>>> import numpy as np
>>> import numpy.linalg as la
>>> np.set_printoptions(precision=2, suppress=True, linewidth=140)
>>> W2 = np.array([[-2, 0, 2, -1], [0, 0, 0, -2], [2, 1, 2, 0], [1, 2, -2, -1]])
>>> rng = np.random.default_rng(256)
>>> J = (rng.random((22, 4)) < 0.25) @ W2
>>> J
array([[ 0,  0,  0,  0],
       [ 0,  1,  4, -1],
       [ 0,  0,  0,  0],
       [ 1,  2, -2, -1],
       [ 0,  1,  4, -1],
       [-2,  0,  2, -3],
       [ 0,  1,  4, -3],
       [ 1,  2, -2, -1],
       [-2,  0,  2, -1],
       [ 2,  1,  2,  0],
       [ 0,  0,  0,  0],
       [ 0,  1,  4, -1],
       [ 0,  0,  0,  0],
       [ 3,  3,  0, -3],
       [ 3,  3,  0, -3],
       [ 1,  2, -2, -1],
       [ 2,  1,  2,  0],
       [ 0,  0,  0,  0],
       [ 1,  2, -2, -1],
       [ 0,  0,  0,  0],
       [-2,  0,  2, -1],
       [ 1,  2, -2, -1]])
>>> # row 2 repeats row 0
>>> Ac = (J - J.mean(axis=0)) / J.std(axis=0)
>>> Ac.std(axis=0)
array([1., 1., 1., 1.])
>>> beta = la.lstsq(np.delete(Ac, 2, axis=1), Ac[:, 2])[0]
>>> np.abs(beta).argmax()
np.int64(1)
>>> mat = np.loadtxt("m.csv", delimiter=",")
>>> mat
array([[0., 1., 3., 2., 2., 0., 0., 3.],
       [3., 2., 2., 2., 3., 3., 0., 3.],
       [2., 1., 1., 3., 1., 2., 2., 2.],
       [3., 3., 3., 1., 0., 1., 0., 2.],
       [2., 0., 3., 3., 0., 1., 0., 0.],
       [2., 3., 3., 1., 1., 2., 2., 2.],
       [0., 1., 3., 0., 2., 2., 1., 2.],
       [2., 3., 2., 1., 1., 2., 2., 3.]])
>>> [round(float(x), 2) for x in la.svd(mat, compute_uv=False)[:3]]
[14.25, 3.96, 3.7]
>>> la.cond(mat) > 100
np.True_
>>> print(np.argsort(-la.norm(mat, axis=0).round(6), kind="stable")[:3])
[2 7 0]
>>> np.round(la.norm(mat, 2) / la.norm(mat), 2)
np.float64(0.89)
>>> round(np.log10(la.cond(mat)))
3
